$ ipython --no-banner

In [1]: import numpy as np

In [2]: np.set_printoptions(precision=3, suppress=True, linewidth=200, legacy="1.25")

In [3]: rnd = lambda a: np.round(a, 3) + 0

In [4]: M = np.load("data.npy")

In [5]: M
Out[5]: 
array([[1, 0, 0, 0, 0, 0, 0, 0, 0],
       [0, 1, 0, 0, 0, 0, 0, 0, 0],
       [2, 1, 1, 0, 0, 0, 0, 0, 0],
       [2, 1, 0, 1, 0, 0, 0, 0, 0],
       [1, 2, 1, 0, 1, 0, 0, 0, 0],
       [0, 2, 2, 0, 0, 1, 0, 0, 0],
       [0, 0, 1, 0, 0, 0, 1, 0, 0],
       [0, 0, 1, 1, 1, 1, 1, 1, 0],
       [2, 2, 1, 0, 1, 0, 1, 0, 1]])

In [6]: q, R = np.linalg.qr(M)

In [7]: np.trace(q @ q.T)
Out[7]: 9.0

In [8]: q.shape, R.shape
Out[8]: ((9, 9), (9, 9))

In [9]: np.allclose(R.T @ R, M.T @ M)
Out[9]: True

In [10]: Y = np.linalg.invert(M)
Traceback (most recent call last):
  Cell In[10], line 1
    Y = np.linalg.invert(M)
AttributeError: module 'numpy.linalg' has no attribute 'invert'


In [11]: Y = np.linalg.inv(M)

In [12]: np.allclose(Y, M.T)
Out[12]: False

In [13]: rnd(np.linalg.slogdet(M)[0])
Out[13]: 1.0

In [14]: x = np.array([-3, 0, 2, -2, 2, -3, 0, 2, -2])

In [15]: a = np.maximum(M @ x, 0)

In [16]: np.flatnonzero(a > 1e-9)
Out[16]: array([4, 5, 6, 7])

In [17]: np.maximum(M @ x, 0) - np.maximum(-M @ x, 0)
Out[17]: array([-3,  0, -4, -8,  1,  1,  2,  1, -4])

In [18]: rnd(np.tanh(M @ x))
Out[18]: array([-0.995,  0.   , -0.999, -1.   ,  0.762,  0.762,  0.964,  0.762, -0.999])

In [19]: M.T @ a
Out[19]: array([1, 4, 6, 1, 2, 2, 3, 1, 0])

In [20]: [int(np.linalg.matrix_rank(np.linalg.matrix_power(M, p))) for p in range(1, 10)]
Out[20]: [9, 9, 9, 9, 9, 9, 9, 9, 9]

In [21]: M @ M
Out[21]: 
array([[1, 0, 0, 0, 0, 0, 0, 0, 0],
       [0, 1, 0, 0, 0, 0, 0, 0, 0],
       [4, 2, 1, 0, 0, 0, 0, 0, 0],
       [4, 2, 0, 1, 0, 0, 0, 0, 0],
       [4, 5, 2, 0, 1, 0, 0, 0, 0],
       [4, 6, 4, 0, 0, 1, 0, 0, 0],
       [2, 1, 2, 0, 0, 0, 1, 0, 0],
       [5, 6, 6, 2, 2, 2, 2, 1, 0],
       [7, 7, 4, 0, 2, 0, 2, 0, 1]])

In [22]: rnd(np.sort(np.linalg.eigvals(M)))
Out[22]: array([1., 1., 1., 1., 1., 1., 1., 1., 1.])

In [23]: np.linalg.matrix_rank(M - M[0, 0] * np.eye(9))
Out[23]: 5

In [24]: np.linalg.norm(M, axis=1).argmax()
Out[24]: 8

In [25]: rnd(np.linalg.norm(M, "nuc"))
Out[25]: 15.244

In [26]: rnd(np.linalg.norm(M, 1)), rnd(np.linalg.norm(M, np.inf))
Out[26]: (9.0, 8.0)

In [27]: rnd(np.linalg.norm(M, axis=0))
Out[27]: array([3.742, 3.873, 3.   , 1.414, 1.732, 1.414, 1.732, 1.   , 1.   ])

In [28]: M[5] @ M[4]
Out[28]: 6

In [29]: rnd(np.linalg.norm(M, axis=1))
Out[29]: array([1.   , 1.   , 2.449, 2.449, 2.646, 3.   , 1.414, 2.449, 3.464])

In [30]: K = np.loadtxt("layer4.csv", delimiter=",")

In [31]: K
Out[31]: 
array([[3., 2., 3., 0., 3.],
       [3., 3., 2., 3., 0.],
       [0., 3., 3., 2., 3.],
       [3., 0., 3., 3., 2.],
       [2., 3., 0., 3., 3.]])

In [32]: Y = np.array([[1, 2, 3], [1, 0, 2]])

In [33]: Z = np.kron(Y, K)

In [34]: rnd(np.linalg.norm(Z, 2)), rnd(np.linalg.norm(Y, 2) * np.linalg.norm(K, 2))
Out[34]: (46.437, 46.437)

In [35]: Y = np.array([[1, 0], [2, 2], [-1, 2], [0, 2], [1, 2], [-1, 1], [-2, -1]])

In [36]: Z = np.array([[3, 3, 3, 3, 6, 7, 5, 2, 5, 1, 7], [1, 6, 4, 1, 7, 2, 8, 5, 7, 2, 8]])

In [37]: J = Y @ Z

In [38]: J
Out[38]: 
array([[  3,   3,   3,   3,   6,   7,   5,   2,   5,   1,   7],
       [  8,  18,  14,   8,  26,  18,  26,  14,  24,   6,  30],
       [ -1,   9,   5,  -1,   8,  -3,  11,   8,   9,   3,   9],
       [  2,  12,   8,   2,  14,   4,  16,  10,  14,   4,  16],
       [  5,  15,  11,   5,  20,  11,  21,  12,  19,   5,  23],
       [ -2,   3,   1,  -2,   1,  -5,   3,   3,   2,   1,   1],
       [ -7, -12, -10,  -7, -19, -16, -18,  -9, -17,  -4, -22]])

In [39]: r0 = np.array([0, 3])

In [40]: np.cross(J[5, :3], J[3, :3])
Out[40]: array([ 12,  18, -30])

In [41]: blk = np.stack([J, 5 * J, J[::-1]])

In [42]: rnd(np.linalg.norm(blk, axis=(1, 2)))
Out[42]: array([103.363, 516.817, 103.363])

In [43]: (blk @ J.T).shape
Out[43]: (3, 7, 7)

In [44]: arr = np.loadtxt("out4.csv", delimiter=",")

In [45]: arr
Out[45]: 
array([[ 8.,  0., -3.],
       [ 0.,  0.,  0.],
       [-7.,  7.,  0.],
       [ 8.,  0., -3.],
       [ 4., -9.,  7.],
       [ 0.,  0.,  0.],
       [ 0.,  0.,  0.],
       [ 4., -9.,  7.],
       [-7.,  7.,  0.],
       [ 1.,  7., -3.],
       [ 0.,  0.,  0.],
       [ 8.,  0., -3.],
       [ 0.,  0.,  0.],
       [ 8.,  0., -3.],
       [ 0.,  0.,  0.],
       [ 0.,  0.,  0.],
       [ 0.,  0.,  0.],
       [ 0.,  0.,  0.],
       [ 0.,  0.,  0.],
       [ 0.,  0.,  0.],
       [-3., -2.,  7.],
       [ 8.,  0., -3.],
       [ 0.,  0.,  0.],
       [-3., -2.,  7.],
       [ 8.,  0., -3.],
       [ 4., -9.,  7.],
       [ 0.,  0.,  0.],
       [ 4., -9.,  7.],
       [ 0.,  0.,  0.],
       [-7.,  7.,  0.],
       [ 0.,  0.,  0.],
       [-7.,  7.,  0.],
       [ 4., -9.,  7.]])

In [46]: x = np.array([0, -1, -3])

In [47]: y = arr @ x

In [48]: rnd(np.linalg.solve(arr.T @ arr, arr.T @ y))
Out[48]: array([ 0., -1., -3.])

In [49]: rnd(np.linalg.lstsq(arr, y)[0])
Out[49]: array([ 0., -1., -3.])

In [50]: y
Out[50]: 
array([  9.,   0.,  -7.,   9., -12.,   0.,   0., -12.,  -7.,   2.,   0.,   9.,   0.,   9.,   0.,   0.,   0.,   0.,   0.,   0., -19.,   9.,   0., -19.,   9., -12.,   0., -12.,   0.,  -7.,   0.,  -7.,
       -12.])

In [51]: rnd(np.linalg.pinv(arr) @ arr)
Out[51]: 
array([[1., 0., 0.],
       [0., 1., 0.],
       [0., 0., 1.]])

In [52]: rng = np.random.default_rng(57)

In [53]: y = y + 0.3 * rng.normal(size=33)

In [54]: rnd(y)
Out[54]: 
array([  9.099,   0.138,  -6.533,   9.4  , -11.953,   0.11 ,  -0.356, -12.119,  -6.904,   2.235,  -0.243,   8.752,   0.155,   9.221,  -0.328,   0.099,   0.403,   0.005,   0.27 ,   0.311, -19.225,
         8.869,  -0.403, -19.344,   8.941, -11.801,   0.157, -12.144,  -0.524,  -7.006,   0.273,  -6.892, -11.838])

In [55]: c, *_ = np.linalg.lstsq(arr, y)

In [56]: c.round()
Out[56]: array([ 0., -1., -3.])

In [57]: rnd(np.linalg.norm(y - arr @ c))
Out[57]: 1.417

In [58]: idx = arr[:, 1] > np.median(arr[:, 1])

In [59]: r0 = arr[idx].mean(axis=0) - arr[~idx].mean(axis=0)

In [60]: rnd(r0)
Out[60]: array([-7.614,  8.75 , -1.707])

In [61]: ((arr - arr.mean(axis=0)) @ r0 > 0).astype(int)
Out[61]: array([0, 1, 1, 0, 0, 1, 1, 0, 1, 1, 1, 0, 1, 0, 1, 1, 1, 1, 1, 1, 1, 0, 1, 1, 0, 0, 1, 0, 1, 1, 1, 1, 0])

In [62]: np.argsort(-np.abs(r0).round(6), kind="stable")
Out[62]: array([1, 0, 2])

In [63]: hat = arr @ np.linalg.solve(arr.T @ arr, arr.T)

In [64]: np.linalg.matrix_rank(np.eye(33) - hat)
Out[64]: 30

In [65]: rnd(np.linalg.eigvalsh(hat))
Out[65]: array([0., 0., 0., 0., 0., 0., 0., 0., 0., 0., 0., 0., 0., 0., 0., 0., 0., 0., 0., 0., 0., 0., 0., 0., 0., 0., 0., 0., 0., 0., 1., 1., 1.])

In [66]: rnd(hat @ arr[:, 1])
Out[66]: array([ 0.,  0.,  7.,  0., -9.,  0.,  0., -9.,  7.,  7.,  0.,  0.,  0.,  0.,  0.,  0.,  0.,  0.,  0.,  0., -2.,  0.,  0., -2.,  0., -9.,  0., -9.,  0.,  7.,  0.,  7., -9.])

In [67]: np.allclose(hat @ hat, hat)
Out[67]: True

In [68]: rnd(np.trace(hat))
Out[68]: 3.0

In [69]: X = np.load("dump.npy")

In [70]: X
Out[70]: 
array([[0, 0, 0, 0, 0, 0, 0, 1, 0, 0],
       [1, 0, 0, 0, 0, 0, 0, 0, 0, 0],
       [0, 0, 0, 1, 0, 0, 0, 0, 0, 0],
       [0, 0, 1, 0, 0, 0, 0, 0, 0, 0],
       [0, 0, 0, 0, 0, 0, 0, 0, 0, 1],
       [0, 0, 0, 0, 1, 0, 0, 0, 0, 0],
       [0, 0, 0, 0, 0, 0, 1, 0, 0, 0],
       [0, 0, 0, 0, 0, 0, 0, 0, 1, 0],
       [0, 1, 0, 0, 0, 0, 0, 0, 0, 0],
       [0, 0, 0, 0, 0, 1, 0, 0, 0, 0]])

In [71]: np.linalg.matrix_rank(X)
Out[71]: 10

In [72]: X[10]
Traceback (most recent call last):
  Cell In[72], line 1
    X[10]
IndexError: index 10 is out of bounds for axis 0 with size 10


In [73]: np.diff(X, axis=0)
Out[73]: 
array([[ 1,  0,  0,  0,  0,  0,  0, -1,  0,  0],
       [-1,  0,  0,  1,  0,  0,  0,  0,  0,  0],
       [ 0,  0,  1, -1,  0,  0,  0,  0,  0,  0],
       [ 0,  0, -1,  0,  0,  0,  0,  0,  0,  1],
       [ 0,  0,  0,  0,  1,  0,  0,  0,  0, -1],
       [ 0,  0,  0,  0, -1,  0,  1,  0,  0,  0],
       [ 0,  0,  0,  0,  0,  0, -1,  0,  1,  0],
       [ 0,  1,  0,  0,  0,  0,  0,  0, -1,  0],
       [ 0, -1,  0,  0,  0,  1,  0,  0,  0,  0]])

In [74]: np.abs(X).max()
Out[74]: 1

In [75]: x = np.array([2, 0, 0, 3, 1, 3, 2, 0, 1, 2])

In [76]: y = X @ x

In [77]: y
Out[77]: array([0, 2, 3, 0, 2, 1, 2, 1, 0, 3])

In [78]: rnd(np.linalg.solve(X, y))
Out[78]: array([2., 0., 0., 3., 1., 3., 2., 0., 1., 2.])

In [79]: rnd(np.linalg.solve(X, X[:, 3]))
Out[79]: array([0., 0., 0., 1., 0., 0., 0., 0., 0., 0.])

In [80]: x = np.array([3, 4, 1, 1, 5, 0, 0, 3, 4, 0])

In [81]: rnd(np.linalg.inv(X))
Out[81]: 
array([[0., 1., 0., 0., 0., 0., 0., 0., 0., 0.],
       [0., 0., 0., 0., 0., 0., 0., 0., 1., 0.],
       [0., 0., 0., 1., 0., 0., 0., 0., 0., 0.],
       [0., 0., 1., 0., 0., 0., 0., 0., 0., 0.],
       [0., 0., 0., 0., 0., 1., 0., 0., 0., 0.],
       [0., 0., 0., 0., 0., 0., 0., 0., 0., 1.],
       [0., 0., 0., 0., 0., 0., 1., 0., 0., 0.],
       [1., 0., 0., 0., 0., 0., 0., 0., 0., 0.],
       [0., 0., 0., 0., 0., 0., 0., 1., 0., 0.],
       [0., 0., 0., 0., 1., 0., 0., 0., 0., 0.]])

In [82]: 10 - np.linalg.matrix_rank(X - np.eye(10), tol=1e-8)
Out[82]: 4

In [83]: X.T @ (X @ x)
Out[83]: array([3, 4, 1, 1, 5, 0, 0, 3, 4, 0])

In [84]: rnd(np.abs(np.linalg.eigvals(X)))
Out[84]: array([1., 1., 1., 1., 1., 1., 1., 1., 1., 1.])

In [85]: [p for p in range(1, 25) if np.allclose(np.linalg.matrix_power(X, p), np.eye(10))]
Out[85]: [12, 24]

In [86]: rnd(np.linalg.det(X))
Out[86]: 1.0

In [87]: X.inv()
Traceback (most recent call last):
  Cell In[87], line 1
    X.inv()
AttributeError: 'numpy.ndarray' object has no attribute 'inv'


In [88]: np.allclose(X, X.T)
Out[88]: False

In [89]: (X + X.T) / 2
Out[89]: 
array([[0. , 0.5, 0. , 0. , 0. , 0. , 0. , 0.5, 0. , 0. ],
       [0.5, 0. , 0. , 0. , 0. , 0. , 0. , 0. , 0.5, 0. ],
       [0. , 0. , 0. , 1. , 0. , 0. , 0. , 0. , 0. , 0. ],
       [0. , 0. , 1. , 0. , 0. , 0. , 0. , 0. , 0. , 0. ],
       [0. , 0. , 0. , 0. , 0. , 0.5, 0. , 0. , 0. , 0.5],
       [0. , 0. , 0. , 0. , 0.5, 0. , 0. , 0. , 0. , 0.5],
       [0. , 0. , 0. , 0. , 0. , 0. , 1. , 0. , 0. , 0. ],
       [0.5, 0. , 0. , 0. , 0. , 0. , 0. , 0. , 0.5, 0. ],
       [0. , 0.5, 0. , 0. , 0. , 0. , 0. , 0.5, 0. , 0. ],
       [0. , 0. , 0. , 0. , 0.5, 0.5, 0. , 0. , 0. , 0. ]])

In [90]: np.trace(X)
Out[90]: 1

In [91]: rnd(np.abs(np.linalg.eigvals(X)).max())
Out[91]: 1.0

In [92]: rnd(np.sort(np.abs(np.linalg.eigvals(X))))
Out[92]: array([1., 1., 1., 1., 1., 1., 1., 1., 1., 1.])

In [93]: X @ X
Out[93]: 
array([[0, 0, 0, 0, 0, 0, 0, 0, 1, 0],
       [0, 0, 0, 0, 0, 0, 0, 1, 0, 0],
       [0, 0, 1, 0, 0, 0, 0, 0, 0, 0],
       [0, 0, 0, 1, 0, 0, 0, 0, 0, 0],
       [0, 0, 0, 0, 0, 1, 0, 0, 0, 0],
       [0, 0, 0, 0, 0, 0, 0, 0, 0, 1],
       [0, 0, 0, 0, 0, 0, 1, 0, 0, 0],
       [0, 1, 0, 0, 0, 0, 0, 0, 0, 0],
       [1, 0, 0, 0, 0, 0, 0, 0, 0, 0],
       [0, 0, 0, 0, 1, 0, 0, 0, 0, 0]])

In [94]: np.linalg.determinant(X)
Traceback (most recent call last):
  Cell In[94], line 1
    np.linalg.determinant(X)
AttributeError: module 'numpy.linalg' has no attribute 'determinant'


In [95]: left, sigma, Vh = np.linalg.svd(X, full_matrices=False)

In [96]: np.cumsum(sigma ** 2) / np.sum(sigma ** 2)
Out[96]: array([0.1, 0.2, 0.3, 0.4, 0.5, 0.6, 0.7, 0.8, 0.9, 1. ])

In [97]: rnd(np.sqrt((sigma ** 2).sum())), rnd(np.linalg.norm(X))
Out[97]: (3.162, 3.162)

In [98]: sigma
Out[98]: array([1., 1., 1., 1., 1., 1., 1., 1., 1., 1.])

In [99]: left.T @ X @ Vh.T
Out[99]: 
array([[1., 0., 0., 0., 0., 0., 0., 0., 0., 0.],
       [0., 1., 0., 0., 0., 0., 0., 0., 0., 0.],
       [0., 0., 1., 0., 0., 0., 0., 0., 0., 0.],
       [0., 0., 0., 1., 0., 0., 0., 0., 0., 0.],
       [0., 0., 0., 0., 1., 0., 0., 0., 0., 0.],
       [0., 0., 0., 0., 0., 1., 0., 0., 0., 0.],
       [0., 0., 0., 0., 0., 0., 1., 0., 0., 0.],
       [0., 0., 0., 0., 0., 0., 0., 1., 0., 0.],
       [0., 0., 0., 0., 0., 0., 0., 0., 1., 0.],
       [0., 0., 0., 0., 0., 0., 0., 0., 0., 1.]])

In [100]: Vh @ Vh.T
Out[100]: 
array([[1., 0., 0., 0., 0., 0., 0., 0., 0., 0.],
       [0., 1., 0., 0., 0., 0., 0., 0., 0., 0.],
       [0., 0., 1., 0., 0., 0., 0., 0., 0., 0.],
       [0., 0., 0., 1., 0., 0., 0., 0., 0., 0.],
       [0., 0., 0., 0., 1., 0., 0., 0., 0., 0.],
       [0., 0., 0., 0., 0., 1., 0., 0., 0., 0.],
       [0., 0., 0., 0., 0., 0., 1., 0., 0., 0.],
       [0., 0., 0., 0., 0., 0., 0., 1., 0., 0.],
       [0., 0., 0., 0., 0., 0., 0., 0., 1., 0.],
       [0., 0., 0., 0., 0., 0., 0., 0., 0., 1.]])

In [101]: (sigma > 1e-8).sum()
Out[101]: 10

In [102]: sigma / sigma[0]
Out[102]: array([1., 1., 1., 1., 1., 1., 1., 1., 1., 1.])

In [103]: left.shape, sigma.shape, Vh.shape
Out[103]: ((10, 10), (10,), (10, 10))

In [104]: E = np.loadtxt("x.csv", delimiter=",")

In [105]: E
Out[105]: 
array([[-3., -1., -4., -2., -3.,  5.,  4., -5.,  0.],
       [-1., -3., -1., -4., -2., -3.,  5.,  4., -5.],
       [-4., -1., -3., -1., -4., -2., -3.,  5.,  4.],
       [-2., -4., -1., -3., -1., -4., -2., -3.,  5.],
       [-3., -2., -4., -1., -3., -1., -4., -2., -3.],
       [ 5., -3., -2., -4., -1., -3., -1., -4., -2.],
       [ 4.,  5., -3., -2., -4., -1., -3., -1., -4.],
       [-5.,  4.,  5., -3., -2., -4., -1., -3., -1.],
       [ 0., -5.,  4.,  5., -3., -2., -4., -1., -3.]])

In [106]: w, V = np.linalg.eigh(E)

In [107]: x = np.array([3, -4, -2, 2, 0, -1, -2, -2, -2])

In [108]: (np.sign(V[:, -1].round(6)) == np.sign(V[0, -1].round(6))).astype(int)
Out[108]: array([1, 1, 0, 0, 0, 1, 1, 0, 0])

In [109]: rnd(np.linalg.eigvalsh(E[1:, 1:]))
Out[109]: array([-13.367, -10.694,  -9.878,  -9.216,  -0.122,   0.751,   7.495,  11.032])

In [110]: x @ E @ x
Out[110]: -32.0

In [111]: rnd(x @ E @ x / (x @ x)), rnd(w[0]), rnd(w[-1])
Out[111]: (-0.696, -13.491, 12.313)

In [112]: Y = E / np.sqrt((E ** 2).mean(axis=1, keepdims=True))

In [113]: rnd(Y[2])
Out[113]: array([-1.218, -0.305, -0.914, -0.305, -1.218, -0.609, -0.914,  1.523,  1.218])

In [114]: np.linalg.matrix_rank(Y) == np.linalg.matrix_rank(E)
Out[114]: True

In [115]: rnd(np.linalg.norm(Y, axis=1))
Out[115]: array([3., 3., 3., 3., 3., 3., 3., 3., 3.])
